In [1]: import numpy as np

In [2]: import numpy.linalg as la

In [3]: np.set_printoptions(precision=1, suppress=True, linewidth=160, sign=" ")

In [4]: W0 = np.load("m.npy")

In [5]: W0
Out[5]: 
array([[ 1.,  0.,  0.],
       [ 0.,  1.,  0.],
       [ 0.,  0.,  1.]])

In [6]: Y = W0 / np.sqrt((W0 ** 2).mean(axis=1, keepdims=True))

In [7]: print(la.norm(Y, axis=1))
[ 1.7  1.7  1.7]

In [8]: la.matrix_rank(Y) == la.matrix_rank(W0)
Out[8]: np.True_

In [9]: (la.matrix_power((W0 != 0) + (W0.T != 0) + np.eye(3), 3) > 0).astype(int)
Out[9]: 
array([[ 1,  0,  0],
       [ 0,  1,  0],
       [ 0,  0,  1]])

In [10]: W0 @ W0
Out[10]: 
array([[ 1.,  0.,  0.],
       [ 0.,  1.,  0.],
       [ 0.,  0.,  1.]])

In [11]: Y = np.array([[3, 2, 3], [0, 0, 1]])

In [12]: arr = Y.T @ Y

In [13]: arr
Out[13]: 
array([[  9,   6,   9],
       [  6,   4,   6],
       [  9,   6,  10]])

In [14]: np.abs(np.diag(la.qr(arr)[1])) > 1e-9
Out[14]: array([ True, False,  True])

In [15]: np.allclose(arr[:-1].T @ la.lstsq(arr[:-1].T, arr[-1])[0], arr[-1])
Out[15]: False

In [16]: arr @ la.pinv(arr) @ arr
Out[16]: 
array([[  9.,   6.,   9.],
       [  6.,   4.,   6.],
       [  9.,   6.,  10.]])

In [17]: print(la.lstsq(arr[:-1].T, arr[-1])[2])
1

In [18]: print(np.unique(arr.round(6), axis=0).shape)
(3, 3)

In [19]: Y = arr[0, 0] * arr[1:] - np.outer(arr[1:, 0], arr[0])

In [20]: print(Y)
[[ 0  0  0]
 [ 0  0  9]]

In [21]: np.flatnonzero(~Y.round(6).any(axis=1))
Out[21]: array([ 0])

In [22]: la.matrix_rank(Y), la.matrix_rank(arr)
Out[22]: (np.int64(1), np.int64(2))

In [23]: M = np.load("w.npy")

In [24]: M
Out[24]: 
array([[-2.5, -0.2,  9.7],
       [-5.8,  7.6, -3. ],
       [ 4.4,  8.9,  0.9],
       [ 6.3,  2. , -7.5],
       [-8.7,  0.7, -5. ],
       [-6.2,  3.5, -7. ],
       [ 2.3,  4. , -8.9],
       [-7.1,  5.3,  4.6],
       [-1.6,  4.4,  8.8],
       [-1. , -9.1, -3.9],
       [-6.4,  1.3, -7.6],
       [ 8.6,  4.1,  3. ],
       [ 4. , -5.4, -7.4],
       [ 6.9, -7.1,  1.5],
       [-8.7, -0.7,  5. ],
       [ 3. ,  8.6,  4.2],
       [ 8.5, -2.4,  4.7],
       [-1.8,  9.5, -2.3],
       [ 5.9, -3.7, -7.2],
       [ 8.6,  1.9,  4.7]])

In [25]: cov = np.cov(M, rowvar=False)

In [26]: print(M.std(axis=0))
[ 6.   5.2  5.9]

In [27]: np.median(M, axis=0)
Out[27]: array([ 0.6,  1.9, -0.7])

In [28]: print(np.argsort(-M.std(axis=0).round(6), kind="stable"))
[ 0  2  1]

In [29]: cov
Out[29]: 
array([[37.7, -6.1,  2.4],
       [-6.1, 27.9,  4.8],
       [ 2.4,  4.8, 36.1]])

In [30]: la.eigvalsh(cov)[::-1]
Out[30]: array([ 40.6,  38.3,  22.9])

In [31]: np.argwhere(np.triu(np.abs(np.corrcoef(M.T)) > 0.8, 1))
Out[31]: array([], shape=(0, 2), dtype=int64)

In [32]: print(np.polyfit(M[:, 0], M[:, 1], 1))
[-0.2  1.7]

In [33]: dist = la.norm(M[:, None] - M[None], axis=-1)

In [34]: print(dist[:5, :5])
[[  0.   15.3  14.4  19.4  16. ]
 [ 15.3   0.   11.   14.1   7.7]
 [ 14.4  11.    0.   11.   16.5]
 [ 19.4  14.1  11.    0.   15.3]
 [ 16.    7.7  16.5  15.3   0. ]]

In [35]: la.norm(M, axis=1)
Out[35]: array([ 10. ,  10. ,  10. ,  10. ,  10.1,  10. ,  10. ,  10. ,  10. ,  10. ,  10. ,  10. ,  10. ,  10. ,  10.1,  10. ,  10. ,   9.9,  10. ,  10. ])

In [36]: print(np.flatnonzero(dist[18] < dist.mean() / 2))
[  3  12  18]

In [37]: print(dist.mean(axis=1).argmax())
9

In [38]: dist[18].round(6).argsort(kind="stable")[:4]
Out[38]: array([ 18,  12,   3,   6])

In [39]: print(dist.shape)
(20, 20)

In [40]: Xc = M - M.mean(axis=0)

In [41]: V = la.svd(Xc)[2][:2]

In [42]: Y = Xc - Xc @ V.T @ V

In [43]: la.norm(Y, axis=1).round(6).argmax()
Out[43]: np.int64(9)

In [44]: np.round(np.cov(Xc @ V.T, rowvar=False), 1) + 0
Out[44]: 
array([[ 40.6,   0. ],
       [  0. ,  38.3]])

In [45]: np.round(la.norm(Y) / la.norm(Xc), 1)
Out[45]: np.float64(0.5)

In [46]: E = np.load("data.npy")

In [47]: E
Out[47]: 
array([[ 3,  0,  0,  0],
       [ 0, -2,  0,  0],
       [ 0,  0, -2,  0],
       [ 0,  0,  0,  3]])

In [48]: O = E.astype(float).copy()

In [49]: for j in range(4):
    ...:     O[:, j] -= O[:, :j] @ (O[:, :j].T @ O[:, j])
    ...:     O[:, j] /= la.norm(O[:, j])
    ...: 

In [50]: O.T @ E
Out[50]: 
array([[ 3.,  0.,  0.,  0.],
       [ 0.,  2.,  0.,  0.],
       [ 0.,  0.,  2.,  0.],
       [ 0.,  0.,  0.,  3.]])

In [51]: O.T @ O
Out[51]: 
array([[ 1.,  0.,  0.,  0.],
       [ 0.,  1.,  0.,  0.],
       [ 0.,  0.,  1.,  0.],
       [ 0.,  0.,  0.,  1.]])

In [52]: mat = np.load("layer11.npy")

In [53]: print(mat)
[[-0.4 -4.3 -2.6]
 [ 3.  -0.6  4. ]
 [ 4.4 -2.  -1.3]
 [ 0.7 -2.4  4.3]
 [-1.3  4.2  2.4]
 [ 2.5  0.6 -4.3]
 [ 1.2 -4.7 -1.3]
 [-3.8  3.2 -0.7]
 [-3.2  0.1  3.8]
 [-3.   3.2 -2.5]
 [ 4.5 -2.3  0.2]
 [-4.2 -0.2  2.6]
 [-1.2 -4.4 -2. ]
 [-3.1 -1.1  3.8]
 [-4.9  0.7 -0.4]
 [-3.2 -3.9 -0.3]
 [-0.7  1.7  4.6]
 [ 1.2 -4.7 -1.1]
 [-3.5  3.5  0.3]
 [-3.3  2.6  2.8]
 [-4.8  1.  -0.8]
 [-1.3 -4.8 -0.7]
 [ 4.1  2.9  0.2]
 [ 4.9  0.2  0.9]]

In [54]: Xc = mat - mat.mean(axis=0)

In [55]: U, sv, VT = la.svd(Xc, full_matrices=False)

In [56]: np.abs(VT[-1])
Out[56]: array([ 0.1,  0.5,  0.9])

In [57]: VT[0] * np.sign(VT[0, np.abs(VT[0]).argmax()])
Out[57]: array([ 0.7, -0.6, -0.3])

In [58]: np.abs(VT[0]).argmax()
Out[58]: np.int64(0)

In [59]: np.abs(U[:, 0]).argmax()
Out[59]: np.int64(2)

In [60]: np.searchsorted(np.cumsum(sv ** 2) / (sv ** 2).sum(), 0.9) + 1
Out[60]: np.int64(3)

In [61]: sv
Out[61]: array([ 17. ,  13.1,  11. ])

In [62]: (np.sign(U[:, 0]) == np.sign(U[0, 0])).astype(int)
Out[62]: array([ 1,  1,  1,  1,  0,  1,  1,  0,  0,  0,  1,  0,  1,  0,  0,  1,  0,  1,  0,  0,  0,  1,  1,  1])
